>>> import numpy as np
>>> import numpy.linalg as la
>>> np.set_printoptions(precision=4, suppress=True, linewidth=100, sign=" ")
>>> def rd(a):
...     return np.round(a, 4) + 0
... 
>>> W2 = 10 * np.array([[-0.4, -1.8, 0.7], [1.0, 1.0, 0.7]])
>>> rng = np.random.default_rng(579)
>>> lab = rng.integers(0, 2, 18)
>>> K = W2[lab] + rng.normal(size=(18, 3))
>>> rd(K)
array([[  9.4564,   9.7368,   7.3947],
       [ -3.5117, -18.2626,   7.0266],
       [ -4.0974, -17.7287,   5.3117],
       [  8.9295,   9.7859,   7.465 ],
       [ -4.7541, -17.2333,   4.7431],
       [ -4.274 , -18.2314,   6.8606],
       [ -3.6092, -17.1934,   5.8337],
       [ -5.0685, -16.5595,   6.0445],
       [ -3.3593, -17.7367,   6.5367],
       [ -2.9519, -17.8258,   6.2263],
       [ -3.1718, -17.6476,   5.9133],
       [  9.8532,   9.5269,   5.3395],
       [ -3.9041, -17.4606,   8.1349],
       [  9.3967,  10.1582,   7.1216],
       [ -3.9574, -18.4944,   7.7118],
       [ 10.8267,  10.7543,   5.912 ],
       [  9.0794,   8.9454,   6.508 ],
       [  9.5675,   9.5832,   5.953 ]])
>>> x0 = np.array([2, 1, 2])
>>> y = K @ x0
>>> c, lr = np.zeros(3), 1 / la.norm(K, 2) ** 2
>>> for i in range(6):
...     c -= lr * K.T @ (K @ c - y)
...     if i % 2 == 0: print(i, round(la.norm(K @ c - y), 4))
... 
0 66.9892
2 43.4026
4 28.1208
>>> rd(la.cond(K))
np.float64(24.2573)
>>> rd(c)
array([ 1.5471,  1.0494,  1.4115])
>>> Ac = K - K.mean(axis=0)
>>> left, sig, vt = la.svd(Ac, full_matrices=False)
>>> np.abs(vt[0]).argmax()
np.int64(1)
>>> rd(sig ** 2 / (sig ** 2).sum())
array([ 0.9949,  0.0035,  0.0016])
>>> rd(Ac.mean(axis=0))
array([ 0.,  0.,  0.])
>>> np.abs(left[:, 0]).argmax()
np.int64(15)
>>> def softmax(z):
...     e = np.exp(z - z.max(axis=-1, keepdims=True))
...     return e / e.sum(axis=-1, keepdims=True)
... 
>>> rd(softmax(K[15] + 3))
array([ 0.5161,  0.4801,  0.0038])
>>> scores = K @ K.T / np.sqrt(3)
>>> rd(softmax(scores)[15] @ K)
array([ 10.8264,  10.7541,   5.9123])
>>> softmax(scores).round(6).argmax(axis=1)
array([ 15,  14,  14,  15,  14,  14,  14,  14,  14,  14,  14,  15,  14,  15,  14,  15,  15,  15])
>>> proj = K @ la.solve(K.T @ K, K.T)
>>> rd(np.trace(proj))
np.float64(3.0)
>>> np.allclose(proj @ proj, proj)
True
>>> x0 = np.array([-2, -5, 2])
>>> y = K @ x0
>>> try:
...     la.solve(K, y)
... except la.LinAlgError as e:
...     print(repr(e))
... 
LinAlgError('Last 2 dimensions of the array must be square')
>>> rd(la.solve(K.T @ K, K.T @ y))
array([-2., -5.,  2.])
>>> rd(la.lstsq(K, y)[0])
array([-2., -5.,  2.])
>>> y = y + 0.3 * rng.normal(size=18)
>>> rd(y)
array([-53.2172, 112.3506, 107.7032, -52.2356, 105.2959, 113.7099, 105.0794, 104.9891, 108.3486,
       107.5084, 106.9178, -56.4452, 110.7313, -55.7981, 116.262 , -63.8083, -50.2351, -54.8699])
>>> c, *_ = la.lstsq(K, y)
>>> c.round()
array([-2., -5.,  2.])
>>> rd(K.T @ (y - K @ c))
array([ 0.,  0.,  0.])
>>> rd(la.norm(y - K @ c))
np.float64(1.0263)
>>> rd(c)
array([-1.8243, -5.0961,  1.8552])
>>> feats = np.loadtxt("layer11.csv", delimiter=",")
>>> rd(feats)
array([[ -0.1162,  -0.1363,  -2.1263],
       [ -2.6624,   3.1374,  -1.7625],
       [-10.5512,  13.2801,  -0.6355],
       [ -0.9225,   0.9003,  -2.0111],
       [  8.6058, -11.3503,  -3.3723],
       [  4.7794,  -6.4307,  -2.8256],
       [  7.8361, -10.3607,  -3.2623],
       [  2.22  ,  -3.14  ,  -2.46  ],
       [ -3.0885,   3.6852,  -1.7016],
       [  2.1303,  -3.0247,  -2.4472],
       [ -1.2106,   1.2707,  -1.9699],
       [  1.8939,  -2.7207,  -2.4134],
       [ -5.2417,   6.4536,  -1.394 ],
       [ -2.9817,   3.5479,  -1.7169],
       [ -8.4884,  10.628 ,  -0.9302],
       [-10.3832,  13.0641,  -0.6595],
       [  0.7219,  -1.2138,  -2.246 ],
       [-12.2357,  15.4459,  -0.3949],
       [-13.3857,  16.9244,  -0.2306],
       [  1.3041,  -1.9624,  -2.3292]])
>>> left, sig, vt = la.svd(feats)
>>> vecs = vt[:(sig > 1e-8).sum()]
>>> x0 = feats[1] + -3 * feats[19] + rng.integers(2) * np.eye(3)[0]
>>> rd(x0)
array([-5.5748,  9.0247,  5.225 ])
>>> rd(vecs.T @ vecs)
array([[ 0.3881, -0.4831,  0.0644],
       [-0.4831,  0.6186,  0.0508],
       [ 0.0644,  0.0508,  0.9932]])
>>> r = la.matrix_rank(feats)
>>> r
np.int64(2)
>>> ns = la.svd(feats)[2][r:].T
>>> la.matrix_rank(feats.T @ feats), la.matrix_rank(feats @ feats.T)
(np.int64(2), np.int64(2))
>>> [int(la.matrix_rank(feats[:, :j + 1])) for j in range(3)]
[1, 2, 2]
>>> Ac = feats - feats.mean(axis=0)
>>> left, sig, vt = la.svd(Ac, full_matrices=False)
>>> rd(vt[0] * np.sign(vt[0, np.abs(vt[0]).argmax()]))
array([-0.6116,  0.7863,  0.0874])
>>> (np.sign(left[:, 0]) == np.sign(left[0, 0])).astype(int)
array([ 1,  0,  0,  1,  1,  1,  1,  1,  0,  1,  1,  1,  0,  0,  0,  0,  1,  0,  0,  1])
>>> rd(sig)
array([ 45.1269,   0.    ,   0.    ])
>>> J = np.array([[5, -3, 0, 0, 0, 0],
...     [5, -3, 0, 0, 0, 0],
...     [2, 0, 0, 0, 0, 0],
...     [0, 0, 5, -3, 0, 0],
...     [0, 0, 5, -3, 0, 0],
...     [0, 0, 2, 0, 0, 0],
...     [0, 0, 0, 0, 5, -3],
...     [0, 0, 0, 0, 5, -3],
...     [0, 0, 0, 0, 2, 0]])
>>> J
array([[ 5, -3,  0,  0,  0,  0],
       [ 5, -3,  0,  0,  0,  0],
       [ 2,  0,  0,  0,  0,  0],
       [ 0,  0,  5, -3,  0,  0],
       [ 0,  0,  5, -3,  0,  0],
       [ 0,  0,  2,  0,  0,  0],
       [ 0,  0,  0,  0,  5, -3],
       [ 0,  0,  0,  0,  5, -3],
       [ 0,  0,  0,  0,  2,  0]])
>>> # rows 0 and 1 are equal
>>> u, r1 = J[3], J[6]
>>> u @ r1
np.int64(0)
>>> p = (u @ r1) / (u @ u) * u
>>> np.outer(u, r1)
array([[  0,   0,   0,   0,   0,   0],
       [  0,   0,   0,   0,   0,   0],
       [  0,   0,   0,   0,  25, -15],
       [  0,   0,   0,   0, -15,   9],
       [  0,   0,   0,   0,   0,   0],
       [  0,   0,   0,   0,   0,   0]])
>>> p
array([ 0.,  0.,  0., -0.,  0.,  0.])
>>> rd(la.norm(J[8] - J[1]))
np.float64(6.1644)
>>> rd(la.norm(J, "nuc"))
np.float64(28.2973)
>>> rd(la.norm(J[8], 1)), rd(la.norm(J[8], np.inf))
(np.float64(2.0), np.float64(2.0))
>>> rd(la.norm(J, axis=0))
array([ 7.3485,  4.2426,  7.3485,  4.2426,  7.3485,  4.2426])
>>> rd(la.norm(J, axis=1))
array([ 5.831,  5.831,  2.   ,  5.831,  5.831,  2.   ,  5.831,  5.831,  2.   ])
>>> la.norm(J, axis=1).argmax()
np.int64(0)
>>> O, Rm = la.qr(J)
>>> rd(O.T @ O)
array([[ 1.,  0.,  0.,  0.,  0.,  0.],
       [ 0.,  1.,  0.,  0.,  0.,  0.],
       [ 0.,  0.,  1.,  0.,  0.,  0.],
       [ 0.,  0.,  0.,  1.,  0.,  0.],
       [ 0.,  0.,  0.,  0.,  1.,  0.],
       [ 0.,  0.,  0.,  0.,  0.,  1.]])
>>> rd(Rm)
array([[-7.3485,  4.0825,  0.    ,  0.    ,  0.    ,  0.    ],
       [ 0.    ,  1.1547,  0.    ,  0.    ,  0.    ,  0.    ],
       [ 0.    ,  0.    , -7.3485,  4.0825,  0.    ,  0.    ],
       [ 0.    ,  0.    ,  0.    ,  1.1547,  0.    ,  0.    ],
       [ 0.    ,  0.    ,  0.    ,  0.    , -7.3485,  4.0825],
       [ 0.    ,  0.    ,  0.    ,  0.    ,  0.    , -1.1547]])
>>> rd(np.abs(np.diag(Rm)))
array([ 7.3485,  1.1547,  7.3485,  1.1547,  7.3485,  1.1547])
>>> la.rank(Rm)
Traceback (most recent call last):
  File "<python-input-76>", line 1, in <module>
    la.rank(Rm)
    ^^^^^^^
AttributeError: module 'numpy.linalg' has no attribute 'rank'
>>> rd(Rm.sum(axis=0))
array([-7.3485,  5.2372, -7.3485,  5.2372, -7.3485,  2.9278])
>>> Rm[:, 6]
Traceback (most recent call last):
  File "<python-input-78>", line 1, in <module>
    Rm[:, 6]
    ~~^^^^^^
IndexError: index 6 is out of bounds for axis 1 with size 6
>>> la.matrix_rank(Rm)
np.int64(6)
>>> rd(la.norm(Rm))
np.float64(14.6969)
>>> rd(np.abs(Rm).max())
np.float64(7.3485)
>>> rd(Rm - Rm[0])
array([[ 0.    ,  0.    ,  0.    ,  0.    ,  0.    ,  0.    ],
       [ 7.3485, -2.9278,  0.    ,  0.    ,  0.    ,  0.    ],
       [ 7.3485, -4.0825, -7.3485,  4.0825,  0.    ,  0.    ],
       [ 7.3485, -4.0825,  0.    ,  1.1547,  0.    ,  0.    ],
       [ 7.3485, -4.0825,  0.    ,  0.    , -7.3485,  4.0825],
       [ 7.3485, -4.0825,  0.    ,  0.    ,  0.    , -1.1547]])
>>> X = np.load("dump.npy")
>>> X
array([[ 5,  2,  0,  0,  0,  0],
       [ 1,  2,  0,  0,  0,  0],
       [ 4,  0,  0,  0,  0,  0],
       [ 0,  0,  5,  2,  0,  0],
       [ 0,  0,  1,  2,  0,  0],
       [ 0,  0,  4,  0,  0,  0],
       [ 0,  0,  0,  0,  5,  2],
       [ 0,  0,  0,  0,  1,  2],
       [ 0,  0,  0,  0,  4,  0]])
>>> x0 = np.array([-3, 3, 3, 2, -1, 2])
>>> y = X @ x0
>>> y
array([ -9,   3, -12,  19,   7,  12,  -1,   3,  -4])
>>> y = y + 0.05 * rng.normal(size=9)
>>> rd(y)
array([ -9.0267,   3.0314, -12.0116,  19.0314,   7.0129,  11.9853,  -0.9902,   2.9956,  -3.9979])
>>> c, *_ = la.lstsq(X, y)
>>> c.round()
array([-3.,  3.,  3.,  2., -1.,  2.])
>>> out = X[0, 0] * X[1:] - np.outer(X[1:, 0], X[0])
>>> out
array([[ 0,  8,  0,  0,  0,  0],
       [ 0, -8,  0,  0,  0,  0],
       [ 0,  0, 25, 10,  0,  0],
       [ 0,  0,  5, 10,  0,  0],
       [ 0,  0, 20,  0,  0,  0],
       [ 0,  0,  0,  0, 25, 10],
       [ 0,  0,  0,  0,  5, 10],
       [ 0,  0,  0,  0, 20,  0]])
>>> X[:, 0] / X[0, 0]
array([ 1. ,  0.2,  0.8,  0. ,  0. ,  0. ,  0. ,  0. ,  0. ])
>>> A = np.load("a.npy")
>>> A
array([[ 1,  0,  0],
       [ 0,  1,  0],
       [ 0,  0,  1]])
>>> # rows sum to 1
>>> rd(la.det(A))
np.float64(1.0)
>>> (la.matrix_power((A != 0) + (A.T != 0) + np.eye(3), 3) > 0).astype(int)
array([[ 1,  0,  0],
       [ 0,  1,  0],
       [ 0,  0,  1]])
>>> rd(np.sort(la.eigvals(A).real))
array([ 1.,  1.,  1.])
>>> np.flatnonzero(la.matrix_power((A != 0) + (A.T != 0) + np.eye(3), 3)[0])
array([ 0])
>>> np.abs(A).max()
np.int64(1)
>>> A[3]
Traceback (most recent call last):
  File "<python-input-103>", line 1, in <module>
    A[3]
    ~^^^
IndexError: index 3 is out of bounds for axis 0 with size 3
>>> A.shape
(3, 3)
>>> rd(la.norm(A))
np.float64(1.7321)
>>> np.diff(A, axis=0)
array([[-1,  1,  0],
       [ 0, -1,  1]])
>>> out = np.array([[5, 3, 4], [5, 0, -2], [-2, 5, 3]])
>>> A @ out
array([[ 5,  3,  4],
       [ 5,  0, -2],
       [-2,  5,  3]])
>>> out.T @ A.T
array([[ 5,  5, -2],
       [ 3,  0,  5],
       [ 4, -2,  3]])
>>> np.einsum("ik,kj->ij", A, out)
array([[ 5,  3,  4],
       [ 5,  0, -2],
       [-2,  5,  3]])
>>> la.matrix_rank(np.vstack([A, out.T]))
np.int64(3)
>>> la.matrix_rank(A @ out)
np.int64(3)
>>> W0 = np.load("arr.npy")
>>> W0
array([[-1.0333, -1.1628, -2.5652],
       [-2.287 , -1.6752,  0.9814],
       [ 2.2471, -1.9677,  0.2803],
       [ 0.4038, -0.7949, -2.8644],
       [ 2.4466,  0.5775, -1.6373],
       [-1.8051, -2.1201,  1.1166],
       [-1.1339, -1.5328,  2.3162],
       [ 2.7841, -1.0837, -0.2726],
       [-2.2777, -1.3136,  1.4444],
       [ 0.4895,  1.4158, -2.5992],
       [ 2.8967,  0.7201,  0.3006],
       [-0.2187, -0.7427, -2.8984],
       [ 0.222 ,  2.7734, -1.1221],
       [-2.6106,  0.7604, -1.2675],
       [ 1.1925,  2.7479,  0.1643],
       [-1.1727, -0.0038,  2.7613],
       [ 0.2824,  2.7635, -1.1328],
       [-0.7966, -1.9937, -2.0954],
       [-0.252 ,  2.9826, -0.2011],
       [-2.4281,  1.7131, -0.4119],
       [-2.8624,  0.3245,  0.8374],
       [ 0.4414, -2.9636,  0.1489],
       [ 1.0534, -2.8087,  0.0361],
       [-2.1436, -1.341 ,  1.6145],
       [-2.1371, -1.5458, -1.4294],
       [ 1.2632, -2.266 , -1.5065]])
>>> dist = la.norm(W0[:, None] - W0[None], axis=-1)
>>> np.flatnonzero(dist[15] < dist.mean() / 2)
array([  6,  15])
